In [1]: import numpy as np

In [2]: from numpy import linalg as LA

In [3]: np.set_printoptions(precision=2, suppress=True, linewidth=140, legacy="1.25")

In [4]: X = np.load("block11.npy")

In [5]: print(X)
[[ 1  0  4  2  7]
 [10  9  0  0  0]
 [ 4  3  0  0  0]
 [ 4  3  5  2  7]
 [ 1  0  4  2  7]
 [ 7  6  8  3 10]
 [ 0  0  3  2  7]
 [ 4  3  0  0  0]
 [ 0  0  0  0  0]
 [ 4  3  1  0  1]
 [ 0  0  0  0  0]
 [10  9  9  3 10]
 [10  9  1  0  0]
 [ 0  0  5  3 10]
 [ 1  0  0  0  0]
 [ 1  0  0  0  1]
 [10  9  5  1  4]
 [10  9  5  1  4]
 [ 4  3  0  0  0]
 [ 4  3  7  3 10]
 [ 0  0  0  0  1]
 [ 7  6  2  0  1]
 [10  9  7  2  7]
 [ 0  0  0  0  0]
 [ 0  0  0  1  4]
 [ 0  0  0  1  4]
 [ 4  3  7  3 10]
 [10  9  9  3 10]
 [10  9  9  3 10]
 [ 1  0  2  1  4]]

In [6]: x0 = np.array([-1, -3, 3, -3, 3])

In [7]: target = X @ x0

In [8]: print(target)
[ 26 -37 -13  17  26  20  24 -13   0  -7   0  11 -34  36  -1   2 -13 -13 -13  29   3 -16  -1   0   9   9  29  11  11  14]

In [9]: print(LA.lstsq(X, target)[0])
[-1. -3.  3. -3.  3.]

In [10]: print(LA.solve(X.T @ X, X.T @ target))
[-1. -3.  3. -3.  3.]

In [11]: rng = np.random.default_rng(47710)

In [12]: target = target + 0.1 * rng.normal(size=30)

In [13]: print(target)
[ 25.99 -36.91 -12.92  17.    26.12  19.97  24.04 -13.07   0.02  -6.98  -0.1   10.76 -33.87  36.29  -1.08   1.94 -12.91 -13.05 -12.95
  29.09   3.11 -16.    -0.99   0.06   9.04   9.12  29.08  11.1   11.16  14.01]

In [14]: c, *_ = LA.lstsq(X, target)

In [15]: print([round(float(LA.norm(LA.solve(X.T @ X + lam * np.eye(5), X.T @ target))), 2) for lam in (0, 1, 10, 100)])
[6.04, 4.72, 4.2, 3.52]

In [16]: print(round(LA.norm(target - X @ c), 2))
0.46

In [17]: print(np.round(X.T @ (target - X @ c), 2) + 0)
[0. 0. 0. 0. 0.]
